>>> import numpy as np
>>> np.set_printoptions(precision=2, suppress=True, linewidth=140)
>>> rng = np.random.default_rng(320593)
>>> labels = rng.integers(0, 3, 2)
>>> A = (labels[:, None] == labels) * 5 + np.eye(2)
>>> A
array([[6., 0.],
       [0., 6.]])
>>> def softmax(z):
...     e = np.exp(z - z.max(axis=-1, keepdims=True))
...     return e / e.sum(axis=-1, keepdims=True)
... 
>>> np.round(softmax(A[0] + 4), 2) + 0
array([1., 0.])
>>> print(np.round(softmax(10 * A[0]), 2) + 0)
[1. 0.]
>>> S = A @ A.T / np.sqrt(2)
>>> np.round(softmax(S), 2) + 0
array([[1., 0.],
       [0., 1.]])
>>> np.round(softmax(S)[0] @ A, 2) + 0
array([6., 0.])
>>> softmax(S).round(6).argmax(axis=1)
array([0, 1])
>>> np.round(softmax(S + np.triu(np.full(S.shape, -np.inf), 1)), 2) + 0
array([[1., 0.],
       [0., 1.]])
>>> Lm = np.linalg.cholesky(A)
>>> np.linalg.eigvalsh(A).min() > 0
np.True_
>>> Lm @ Lm.T
array([[6., 0.],
       [0., 6.]])
>>> A / np.sqrt(np.outer(np.diag(A), np.diag(A)))
array([[1., 0.],
       [0., 1.]])
>>> print(round(float(np.prod(np.diag(Lm)) ** 2), 2), round(np.linalg.det(A), 2))
36.0 36.0
>>> q = A.astype(float).copy()
>>> for j in range(2):
...     q[:, j] -= q[:, :j] @ (q[:, :j].T @ q[:, j])
...     q[:, j] /= np.linalg.norm(q[:, j])
... 
>>> q.T @ A
array([[6., 0.],
       [0., 6.]])
>>> q
array([[1., 0.],
       [0., 1.]])
>>> q.T @ q
array([[1., 0.],
       [0., 1.]])
>>> feats = np.load("w.npy")
>>> feats
array([[ 4,  4,  0],
       [ 4,  4,  0],
       [ 7,  0,  5],
       [16,  5,  0],
       [11,  7,  0],
       [ 6,  9,  0],
       [ 2,  0,  2],
       [ 4,  4,  0],
       [ 2,  0,  2],
       [11,  7,  0],
       [16,  5,  0],
       [11,  7,  0],
       [16,  5,  0],
       [ 2,  0,  2],
       [ 7,  0,  5],
       [16,  5,  0],
       [ 4,  4,  0],
       [11,  7,  0],
       [14,  0,  4],
       [ 9,  2,  1],
       [ 9,  2,  1],
       [ 6,  9,  0],
       [11,  7,  0],
       [ 2,  0,  2],
       [11,  7,  0],
       [ 6,  9,  0]])
>>> labels = feats[:, 2] > np.median(feats[:, 2])
>>> r0 = feats[labels].mean(axis=0) - feats[~labels].mean(axis=0)
>>> print(r0)
[-3.65 -5.73  2.67]
>>> print(np.round((((feats - feats.mean(axis=0)) @ r0 > 0) == labels).mean(), 2))
0.85
>>> data = np.array([[1.6, 1.2], [0.3, -0.4], [-1.0, -1.5], [0.2, 1.2]])
>>> data
array([[ 1.6,  1.2],
       [ 0.3, -0.4],
       [-1. , -1.5],
       [ 0.2,  1.2]])
>>> x0 = np.array([2, 1])
>>> rhs = data @ x0
>>> np.linalg.lstsq(data, rhs)[0]
array([2., 1.])
>>> print(rhs)
[ 4.4  0.2 -3.5  1.6]
>>> rhs = rhs + 0.05 * rng.normal(size=4)
>>> rhs
array([ 4.43,  0.22, -3.53,  1.48])
>>> coef, *_ = np.linalg.lstsq(data, rhs)
>>> coef.round()
array([2., 1.])
>>> np.round(np.linalg.norm(rhs - data @ coef), 2)
np.float64(0.08)
>>> np.round(data.T @ (rhs - data @ coef), 2) + 0
array([0., 0.])
>>> coef
array([2.08, 0.93])
>>> ang = np.radians(72)
>>> Rm = np.eye(2)
>>> Rm[0, 0] = Rm[1, 1] = np.cos(ang)
>>> Rm[0, 1], Rm[1, 0] = -np.sin(ang), np.sin(ang)
>>> print(Rm)
[[ 0.31 -0.95]
 [ 0.95  0.31]]
>>> out = data @ Rm.T
>>> np.abs(out - data).max(axis=0)
array([2.25, 0.69])
>>> x0 = np.array([-1, 0])
>>> print(data @ (2 * x0))
[-3.2 -0.6  2.  -0.4]
>>> (data @ x0).argmax()
np.int64(2)
>>> data * x0
array([[-1.6,  0. ],
       [-0.3, -0. ],
       [ 1. , -0. ],
       [-0.2,  0. ]])
>>> x0 = np.array([2, -1])
>>> h1 = np.maximum(data @ x0, 0)
>>> print(np.maximum(data @ (3 * x0), 0))
[6. 3. 0. 0.]
>>> data.T @ h1
array([3.5, 2. ])
>>> data * (h1 > 1e-9)[:, None]
array([[ 1.6,  1.2],
       [ 0.3, -0.4],
       [-0. , -0. ],
       [ 0. ,  0. ]])
>>> J = np.vander(np.arange(3) - 1, 4, increasing=True)
>>> J
array([[ 1, -1,  1, -1],
       [ 1,  0,  0,  0],
       [ 1,  1,  1,  1]])
>>> Uu, sv, vt = np.linalg.svd(J, full_matrices=False)
>>> np.round(Uu.T @ J @ vt.T, 2) + 0
array([[2.14, 0.  , 0.  ],
       [0.  , 2.  , 0.  ],
       [0.  , 0.  , 0.66]])
>>> Uu.shape, sv.shape, vt.shape
((3, 3), (3,), (3, 4))
>>> print(np.allclose(Uu * sv @ vt, J))
True
>>> np.cumsum(sv ** 2) / np.sum(sv ** 2)
array([0.51, 0.95, 1.  ])
>>> np.round(vt @ vt.T, 2) + 0
array([[1., 0., 0.],
       [0., 1., 0.],
       [0., 0., 1.]])
>>> t3 = np.stack([J, 2 * J, J[::-1]])
>>> print(np.linalg.matrix_rank(t3))
[3 3 3]
>>> print((t3 @ J.T).shape)
(3, 3, 3)
>>> print(np.linalg.matrix_rank(t3.reshape(3, -1)))
2
>>> t3.sum(axis=0)
array([[ 4, -2,  4, -2],
       [ 4,  0,  0,  0],
       [ 4,  2,  4,  2]])
>>> Xs = (feats - feats.mean(axis=0)) / feats.std(axis=0)
>>> Xs.std(axis=0)
array([1., 1., 1.])
>>> np.argwhere(np.abs(Xs) > 2)
array([[ 2,  2],
       [14,  2]])
>>> coef = np.linalg.lstsq(np.delete(Xs, 2, axis=1), Xs[:, 2])[0]
>>> round(1 - np.var(Xs[:, 2] - np.delete(Xs, 2, axis=1) @ coef), 2)
np.float64(0.6)
>>> np.abs(coef).argmax()
np.int64(1)
>>> out = np.array([[2, 4, 4], [3, 2, 5]])
>>> basis = np.kron(out, J)
>>> basis.shape
(6, 12)
>>> np.linalg.matrix_rank(basis)
np.int64(6)
>>> W0 = np.load("block14.npy")
>>> W0
array([[9., 4., 0., 0.],
       [4., 2., 4., 0.],
       [0., 4., 1., 4.],
       [0., 0., 4., 6.]])
>>> # symmetric, so the eigenvalues are real
>>> vals, vecs = np.linalg.eigh(W0)
>>> x0 = np.array([-1, 1, 1, 0])
>>> (np.sign(vecs[:, -1].round(6)) == np.sign(vecs[0, -1].round(6))).astype(int)
array([1, 1, 1, 1])
>>> print(x0 @ W0 @ x0 / (x0 @ x0), round(vals[0], 2), round(vals[-1], 2))
4.0 -3.98 11.27
>>> vecs * np.maximum(vals, 0) @ vecs.T
array([[ 9.14,  3.55,  0.53, -0.21],
       [ 3.55,  3.46,  2.27,  0.69],
       [ 0.53,  2.27,  3.05,  3.18],
       [-0.21,  0.69,  3.18,  6.33]])
>>> print(vecs * np.abs(vals) @ vecs.T)
[[ 9.28  3.1   1.07 -0.43]
 [ 3.1   4.92  0.54  1.39]
 [ 1.07  0.54  5.1   2.36]
 [-0.43  1.39  2.36  6.66]]
>>> np.linalg.eigvalsh(W0[1:, 1:])
array([-3.55,  3.67,  8.88])
>>> vals, vecs = np.linalg.eig(W0)
>>> np.sort(np.linalg.eigvals(W0 @ W0))
array([  5.59,  15.81,  69.63, 126.97])
>>> np.sort(np.linalg.eigvals(np.linalg.inv(W0)))
array([-0.25,  0.09,  0.12,  0.42])
>>> np.round(W0 @ vecs[:, 0] - vals[0] * vecs[:, 0], 2) + 0
array([0., 0., 0., 0.])
>>> vals
array([-3.98,  2.36, 11.27,  8.34])
>>> q, _ = np.linalg.qr(np.array([[0.0, 0.3, -2.6], [-0.1, 1.4, 1.1], [-0.3, 1.1, -0.3]]))
>>> arr = q[:, :3]
>>> arr
array([[ 0.  , -0.29,  0.96],
       [ 0.32, -0.91, -0.28],
       [ 0.95,  0.3 ,  0.09]])
>>> cov = arr.T @ arr
>>> np.linalg.matrix_rank(cov)
np.int64(3)
>>> np.linalg.svd(arr, compute_uv=False) ** 2
array([1., 1., 1.])
>>> cov.round(2) + 0
array([[1., 0., 0.],
       [0., 1., 0.],
       [0., 0., 1.]])
>>> x0 = np.array([-4, 5, 3])
>>> [p for p in range(1, 25) if np.allclose(np.linalg.matrix_power(arr, p), np.eye(3))]
[]
>>> K = np.load("a.npy")
>>> K
array([[-3,  5, -5],
       [ 0,  0,  4],
       [ 0,  0,  0]])
>>> Uu, sv, vt = np.linalg.svd(K)
>>> vecs = vt[:(sv > 1e-8).sum()]
>>> x0 = K[2] + 2 * K[0] + rng.integers(2) * np.eye(3)[2]
>>> x0
array([-6., 10., -9.])
>>> np.round(vecs.T @ vecs, 2) + 0
array([[ 0.26, -0.44,  0.  ],
       [-0.44,  0.74,  0.  ],
       [ 0.  ,  0.  ,  1.  ]])
>>> np.round(np.linalg.norm(x0 - vecs.T @ vecs @ x0), 2)
np.float64(0.0)
>>> np.diag(vecs.T @ vecs)
array([0.26, 0.74, 1.  ])
>>> m1 = 0.9 ** np.abs(np.subtract.outer(np.arange(4), np.arange(4)))
>>> m1
array([[1.  , 0.9 , 0.81, 0.73],
       [0.9 , 1.  , 0.9 , 0.81],
       [0.81, 0.9 , 1.  , 0.9 ],
       [0.73, 0.81, 0.9 , 1.  ]])
>>> # symmetric
>>> x0 = np.array([3, 4, 2, 2])
>>> rhs = m1 @ x0
>>> print(rhs)
[ 9.68 10.12  9.83  9.23]
>>> print(np.linalg.solve(m1, rhs + m1[:, 1]))
[3. 5. 2. 2.]
